$ python3 -q
>>> import numpy as np
>>> from numpy import linalg as LA
>>> np.set_printoptions(suppress=True, linewidth=100)
>>> def tidy(a):
...     return np.round(a, 2) + 0
... 
>>> arr = np.array([[3, 0, 0, 3, 0],
...     [2, 2, 3, 3, 0],
...     [2, 1, 0, 2, 3],
...     [1, 1, 1, 1, 0],
...     [1, 2, 0, 3, 3]])
>>> arr
array([[3, 0, 0, 3, 0],
       [2, 2, 3, 3, 0],
       [2, 1, 0, 2, 3],
       [1, 1, 1, 1, 0],
       [1, 2, 0, 3, 3]])
>>> vec = np.array([2, -9, -6, 0, -5])
>>> a = np.maximum(arr @ vec, 0)
>>> a
array([6, 0, 0, 0, 0])
>>> arr * (a > 1e-9)[:, None]
array([[3, 0, 0, 3, 0],
       [0, 0, 0, 0, 0],
       [0, 0, 0, 0, 0],
       [0, 0, 0, 0, 0],
       [0, 0, 0, 0, 0]])
>>> tidy(np.tanh(arr @ vec))
array([ 1., -1., -1., -1., -1.])
>>> np.flatnonzero(a > 1e-9)
array([0])
>>> arr.T @ a
array([18,  0,  0, 18,  0])
>>> A2 = np.array([[-3, -2], [1, -3]])
>>> Z = np.kron(A2, arr)
>>> tidy(LA.norm(Z, 2)), tidy(LA.norm(A2, 2) * LA.norm(arr, 2))
(np.float64(31.58), np.float64(31.58))
>>> Z.shape
(10, 10)
>>> LA.matrix_rank(Z)
np.int64(10)
>>> f = np.array([3, -3, -2])
>>> np.convolve(arr[1], f)
array([  6,   0,  -1,  -4, -15,  -6,   0])
>>> np.correlate(arr[1], arr[3], "full")
array([ 0,  2,  4,  7, 10,  8,  6,  3,  0])
>>> np.array([np.convolve(row, f, "same") for row in arr])
array([[ -9,  -6,   9,  -9,  -6],
       [  0,  -1,  -4, -15,  -6],
       [ -3,  -7,   4,   3, -13],
       [  0,  -2,  -2,  -5,  -2],
       [  3,  -8,   5,   0, -15]])
>>> np.polyval(f, arr[1])
array([ 4,  4, 16, 16, -2])
>>> np.cross(arr[1, :3], arr[3, :3])
array([-1,  1,  0])
>>> rng = np.random.default_rng(564)
>>> z = rng.permutation(5)
>>> z
array([4, 2, 3, 1, 0])
>>> A2 = arr[z][:, z]
>>> np.diag(A2)
array([3, 0, 1, 2, 3])
>>> tidy(np.sort(np.abs(LA.eigvals(A2))))
array([0.53, 1.66, 1.66, 2.87, 6.48])
>>> np.allclose(A2, arr)
False
>>> X = np.load("w.npy")
>>> X
array([[ 1.05, -1.  , -1.  , -3.  ],
       [ 2.  , -1.95,  2.  ,  1.  ],
       [-2.  ,  0.  ,  3.05,  3.  ],
       [ 1.  , -1.  , -1.  , -2.95]])
>>> O, R = LA.qr(X)
>>> tidy(abs(R[0, 0])), tidy(LA.norm(X[:, 0]))
(np.float64(3.18), np.float64(3.18))
>>> tidy(np.abs(np.diag(R)))
array([3.18, 1.52, 2.32, 0.08])
>>> tidy(np.trace(O @ O.T))
np.float64(4.0)
>>> z = rng.permutation(4)
>>> z
array([0, 2, 1, 3])
>>> A2 = X[z][:, z]
>>> tidy(LA.det(A2)), tidy(LA.det(X[z]))
(np.float64(0.84), np.float64(-0.84))
>>> tidy(np.trace(A2))
np.float64(-0.8)
>>> tidy(np.sort(np.abs(LA.eigvals(A2))))
array([0.05, 2.46, 2.46, 2.79])
>>> np.allclose(A2, X)
False
>>> (X + X.T) / 2
array([[ 1.05,  0.5 , -1.5 , -1.  ],
       [ 0.5 , -1.95,  1.  ,  0.  ],
       [-1.5 ,  1.  ,  3.05,  1.  ],
       [-1.  ,  0.  ,  1.  , -2.95]])
>>> tidy(np.sort(np.abs(LA.eigvals(X))))
array([0.05, 2.46, 2.46, 2.79])
>>> np.allclose(X @ X.T, X.T @ X)
False
>>> (X - X.T) / 2
array([[ 0. , -1.5,  0.5, -2. ],
       [ 1.5,  0. ,  1. ,  1. ],
       [-0.5, -1. ,  0. ,  2. ],
       [ 2. , -1. , -2. ,  0. ]])
